>>> import numpy as np
>>> import numpy.linalg as la
>>> np.set_printoptions(precision=1, suppress=True, linewidth=100, legacy="1.25")
>>> feats = np.load("mat.npy")
>>> feats
array([[2, 2, 1, 0, 2, 0, 1, 0, 1],
       [4, 4, 2, 0, 4, 0, 2, 0, 2],
       [4, 4, 2, 0, 4, 0, 2, 0, 2],
       [6, 6, 3, 0, 6, 0, 3, 0, 3],
       [2, 2, 1, 0, 2, 0, 1, 0, 1],
       [2, 2, 1, 0, 2, 0, 1, 0, 1],
       [2, 2, 1, 0, 2, 0, 1, 0, 1]])
>>> out = feats / la.norm(feats, axis=1)
Traceback (most recent call last):
  File "<python-input-5>", line 1, in <module>
    out = feats / la.norm(feats, axis=1)
          ~~~~~~^~~~~~~~~~~~~~~~~~~~~~~~
ValueError: operands could not be broadcast together with shapes (7,9) (7,) 
>>> out = feats / la.norm(feats, axis=1, keepdims=True)
>>> C2 = out @ out.T
>>> (C2 - 2 * np.eye(7)).round(6).argmax(axis=1)
array([1, 0, 0, 0, 0, 0, 0])
>>> C2
array([[1., 1., 1., 1., 1., 1., 1.],
       [1., 1., 1., 1., 1., 1., 1.],
       [1., 1., 1., 1., 1., 1., 1.],
       [1., 1., 1., 1., 1., 1., 1.],
       [1., 1., 1., 1., 1., 1., 1.],
       [1., 1., 1., 1., 1., 1., 1.],
       [1., 1., 1., 1., 1., 1., 1.]])
>>> np.argwhere(np.triu(np.abs(C2) > 0.95, 1))
array([[0, 1],
       [0, 2],
       [0, 3],
       [0, 4],
       [0, 5],
       [0, 6],
       [1, 2],
       [1, 3],
       [1, 4],
       [1, 5],
       [1, 6],
       [2, 3],
       [2, 4],
       [2, 5],
       [2, 6],
       [3, 4],
       [3, 5],
       [3, 6],
       [4, 5],
       [4, 6],
       [5, 6]])
>>> C2[5]
array([1., 1., 1., 1., 1., 1., 1.])
>>> round(float(np.degrees(np.arccos(np.clip(C2[5, 2], -1, 1)))), 1)
0.0
>>> W = np.array([[-5, 4, 4, -5, 2],
...     [5, -5, -2, -2, 4],
...     [-1, 3, 2, 5, -5],
...     [4, -5, 1, 3, -2],
...     [-3, 5, -3, -2, -4],
...     [-5, 3, 5, -1, 5],
...     [-4, 0, -2, -5, 0],
...     [-5, 5, 5, 0, -5],
...     [-3, -5, 3, 0, 2]])
>>> b = np.array([-2, -3, -2, -3, -2])
>>> act = np.maximum(feats @ W + b, 0)
>>> (act > 0).mean(axis=0)
array([0. , 1. , 0.1, 0. , 0.1])
>>> cent = np.array([[9, 0, 8], [9, 9, 7], [4, 5, 4], [1, 3, 3], [6, 9, 1]])
>>> act @ cent
array([[ 27,  27,  21],
       [ 81,  81,  63],
       [ 81,  81,  63],
       [145, 149, 110],
       [ 27,  27,  21],
       [ 27,  27,  21],
       [ 27,  27,  21]])
>>> arr = np.loadtxt("x.csv", delimiter=",")
>>> arr.round(1) + 0
array([[ 3.4, -3.4, -1.3],
       [ 3. , -0.8,  3.9],
       [-1.4, -0.9, -4.7],
       [-1.4,  2.8,  3.9],
       [-3.8,  3.3,  0.4],
       [-2. ,  3.1,  3.4],
       [ 0.6,  1.5,  4.7],
       [ 3.8, -3.2, -0.1],
       [ 0. ,  2. ,  4.6],
       [-1.5,  2.9,  3.8],
       [-4. ,  2.7, -1.3],
       [ 1.8, -3. , -3.6],
       [-1.2,  2.7,  4. ],
       [-2.9,  0.7, -4. ],
       [ 2.5, -0.2,  4.3],
       [ 0.1, -2.1, -4.6],
       [ 2.2,  0.1,  4.5],
       [-3.5,  3.4,  1.2],
       [-0.8, -1.3, -4.7],
       [ 1.8, -3. , -3.5],
       [-3.2,  3.4,  1.8],
       [ 0.6,  1.5,  4.7],
       [ 0.4, -2.2, -4.4],
       [ 4. , -2.8,  1.2],
       [ 4. , -2.8,  1.2],
       [-1.5,  2.9,  3.8],
       [-1.6, -0.7, -4.7],
       [ 3.9, -2.4,  1.9],
       [-2.9,  0.6, -4. ],
       [ 0.9,  1.3,  4.7],
       [ 0.2,  1.8,  4.7],
       [ 4. , -2.7,  1.3],
       [-3.8,  3.3,  0.4]])
>>> round(la.norm(arr, 2) / la.norm(arr), 1)
0.8
>>> la.matrix_rank(arr, rtol=0.1)
2
